$ python3 -q
>>> import numpy as np
>>> import numpy.linalg as la
>>> np.set_printoptions(precision=2, suppress=True, linewidth=120, sign=" ")
>>> E = np.array([[0.0, 0.0, -3.0], [0.0, 0.0, -1.0], [-3.0, -1.0, 0.0]])
>>> W = np.array([[-3, -3], [-8, -8], [-9, 3]])
>>> beta = np.array([3, -3])
>>> act = np.maximum(E @ W + beta, 0)
>>> (act > 0).astype(int)
array([[ 1,  0],
       [ 1,  0],
       [ 1,  1]])
>>> la.matrix_rank(act)
np.int64(2)
>>> act
array([[ 30.,   0.],
       [ 12.,   0.],
       [ 20.,  14.]])
>>> basis = np.array([[9, 3, 3], [6, 6, 3]])
>>> act @ basis
array([[ 270.,   90.,   90.],
       [ 108.,   36.,   36.],
       [ 264.,  144.,  102.]])
>>> out = np.c_[act[:, :1] @ np.array([[0]]), np.array([-2, 1, 2])]
>>> out
array([[ 0., -2.],
       [ 0.,  1.],
       [ 0.,  2.]])
>>> la.lstsq(act, out[:, 0])[0]
array([ 0.,  0.])
>>> la.matrix_rank(out)
np.int64(1)
>>> la.matrix_rank(np.c_[act, out])
np.int64(3)
>>> E @ la.pinv(E) @ E
array([[ 0.,  0., -3.],
       [ 0.,  0., -1.],
       [-3., -1.,  0.]])
>>> la.lstsq(E[:-1].T, E[-1])[2]
np.int32(1)
>>> np.abs(np.diag(la.qr(E)[1])) > 1e-9
array([ True, False,  True])
>>> np.unique(E.round(6), axis=0).shape
(3, 3)
>>> np.all(la.eigvalsh(E) > 0)
np.False_
>>> round(float(la.eigvalsh(E).min()), 2)
-3.16
>>> np.round(la.eigvals(E), 2) + 0
array([-3.16,  3.16,  0.  ])
>>> round(la.det(E[::-1]), 2)
np.float64(0.0)
>>> np.einsum("ii->", E)
np.float64(0.0)
>>> round(float(la.eigvals(E).sum().real), 2)
0.0
>>> X = np.array([[2, 0, 2, 1], [0, 0, 0, 0], [1, 2, 1, 1]])
>>> X
array([[ 2,  0,  2,  1],
       [ 0,  0,  0,  0],
       [ 1,  2,  1,  1]])
>>> np.allclose(X[:-1].T @ la.lstsq(X[:-1].T, X[-1])[0], X[-1])
False
>>> np.abs(np.diag(la.qr(X)[1])) > 1e-9
array([ True,  True, False])
>>> round(np.trace(la.pinv(X) @ X), 2)
np.float64(2.0)
>>> la.matrix_rank(X, rtol=0.1)
np.int64(2)
>>> [round(float(x), 2) for x in la.svd(X, compute_uv=False)[:3]]
[3.62, 1.7, 0.0]
>>> np.argsort(-la.norm(X, axis=0).round(6), kind="stable")[:3]
array([ 0,  2,  1])
>>> la.cond(X) > 100
np.True_
>>> round(float(la.norm(X, 2) / la.norm(X)), 2)
0.9
>>> X[1] @ X[0]
np.int64(0)
>>> round(float(la.norm(X, "nuc")), 2)
5.32
>>> la.norm(X, axis=1)
array([ 3.  ,  0.  ,  2.65])
>>> round(la.norm(X, 1), 2), round(la.norm(X, np.inf), 2)
(np.float64(3.0), np.float64(5.0))
>>> K = np.load("case9.npy")
>>> K
array([[-0.7, -1. ],
       [-0.5, -0.4],
       [-1.4, -1. ],
       [ 0.1,  1.1]])
>>> P = K @ la.solve(K.T @ K, K.T)
>>> P @ K[:, 1]
array([-1. , -0.4, -1. ,  1.1])
>>> np.allclose(P @ P, P)
True
>>> np.round(np.trace(P), 2)
np.float64(2.0)
>>> np.round((np.eye(4) - P) @ K, 2) + 0
array([[ 0.,  0.],
       [ 0.,  0.],
       [ 0.,  0.],
       [ 0.,  0.]])
>>> P
array([[ 0.3 ,  0.12,  0.29, -0.34],
       [ 0.12,  0.09,  0.27,  0.02],
       [ 0.29,  0.27,  0.77,  0.15],
       [-0.34,  0.02,  0.15,  0.84]])
>>> np.round(la.eigvalsh(P), 2) + 0
array([ 0.,  0.,  1.,  1.])
>>> W0 = np.load("m.npy")
>>> W0
array([[ 0.2 , -0.33, -0.23],
       [-0.33,  0.86, -0.09],
       [-0.23, -0.09,  0.94]])
>>> th = np.radians(135)
>>> R = np.eye(3)
>>> R[2, 2] = R[0, 0] = np.cos(th)
>>> R[2, 0], R[0, 2] = -np.sin(th), np.sin(th)
>>> R
array([[-0.71,  0.  ,  0.71],
       [ 0.  ,  1.  ,  0.  ],
       [-0.71,  0.  , -0.71]])
>>> out = W0 @ R.T
>>> np.abs(out - W0).max(axis=0)
array([ 1.05,  0.  ,  1.44])
>>> np.allclose(W0 @ W0.T, out @ out.T)
True
>>> round(la.det(R), 2), np.round(np.trace(R), 2)
(np.float64(1.0), np.float64(-0.41))
>>> np.round(la.svd(W0, compute_uv=False), 2) + 0, np.round(la.svd(out, compute_uv=False), 2) + 0
(array([ 1.,  1.,  0.]), array([ 1.,  1.,  0.]))
